% ipython --no-banner

In [1]: import numpy as np

In [2]: from numpy import linalg as LA

In [3]: np.set_printoptions(precision=2, suppress=True, linewidth=160)

In [4]: rnd = lambda a: np.round(a, 2) + 0

In [5]: K = np.load("run2.npy")

In [6]: print(K)
[[-0.9 -0.5  0.8  0.9  0.5 -0.5  2.2 -0.7  0.4 -1.9  0.1 -1.9]
 [-0.2  0.  -1.9  0.4 -0.2  1.7  0.6  0.4  0.3  0.8 -0.6  0.1]
 [ 1.4 -0.9 -1.5 -0.7  1.   0.1  0.2 -0.2 -1.   1.1 -0.7  0.4]
 [ 0.8  0.4  1.5  1.5 -0.1 -0.6  0.5  1.1 -1.3 -1.7 -0.5  1.8]
 [-0.9 -0.2  1.  -0.4 -0.6  0.6  0.   0.8  2.2  1.   1.  -0.1]
 [ 0.6  2.4  1.6  1.   0.1 -0.9 -0.2  1.1  0.7  1.3 -0.7 -0.9]
 [-1.4  0.1  0.5  0.1  2.1  0.5  0.1  1.2  0.4 -0.9  0.8  0.4]]

In [7]: vec = np.array([1, 1, 1, 0, 0, 2, 2, 1, 1, 1, 2, 2])

In [8]: print(rnd((K * vec).sum(axis=1)))
[-3.   3.  -1.1  3.2  6.9  2.3  3.5]

In [9]: vec @ K
ValueError: matmul: Input operand 1 has a mismatch in its core dimension 0, with gufunc signature (n?,k),(k,m?)->(n?,m?) (size 7 is different from 12)


In [10]: print(rnd(K @ vec))
[-3.   3.  -1.1  3.2  6.9  2.3  3.5]

In [11]: print(K * vec)
[[-0.9 -0.5  0.8  0.   0.  -1.   4.4 -0.7  0.4 -1.9  0.2 -3.8]
 [-0.2  0.  -1.9  0.  -0.   3.4  1.2  0.4  0.3  0.8 -1.2  0.2]
 [ 1.4 -0.9 -1.5 -0.   0.   0.2  0.4 -0.2 -1.   1.1 -1.4  0.8]
 [ 0.8  0.4  1.5  0.  -0.  -1.2  1.   1.1 -1.3 -1.7 -1.   3.6]
 [-0.9 -0.2  1.  -0.  -0.   1.2  0.   0.8  2.2  1.   2.  -0.2]
 [ 0.6  2.4  1.6  0.   0.  -1.8 -0.4  1.1  0.7  1.3 -1.4 -1.8]
 [-1.4  0.1  0.5  0.   0.   1.   0.2  1.2  0.4 -0.9  1.6  0.8]]

In [12]: print(np.sign((K @ vec).round(6)))
[-1.  1. -1.  1.  1.  1.  1.]

In [13]: print(rnd(np.einsum("ij,j->i", K, vec)))
[-3.   3.  -1.1  3.2  6.9  2.3  3.5]

In [14]: print(K @ np.eye(12)[0])
[-0.9 -0.2  1.4  0.8 -0.9  0.6 -1.4]
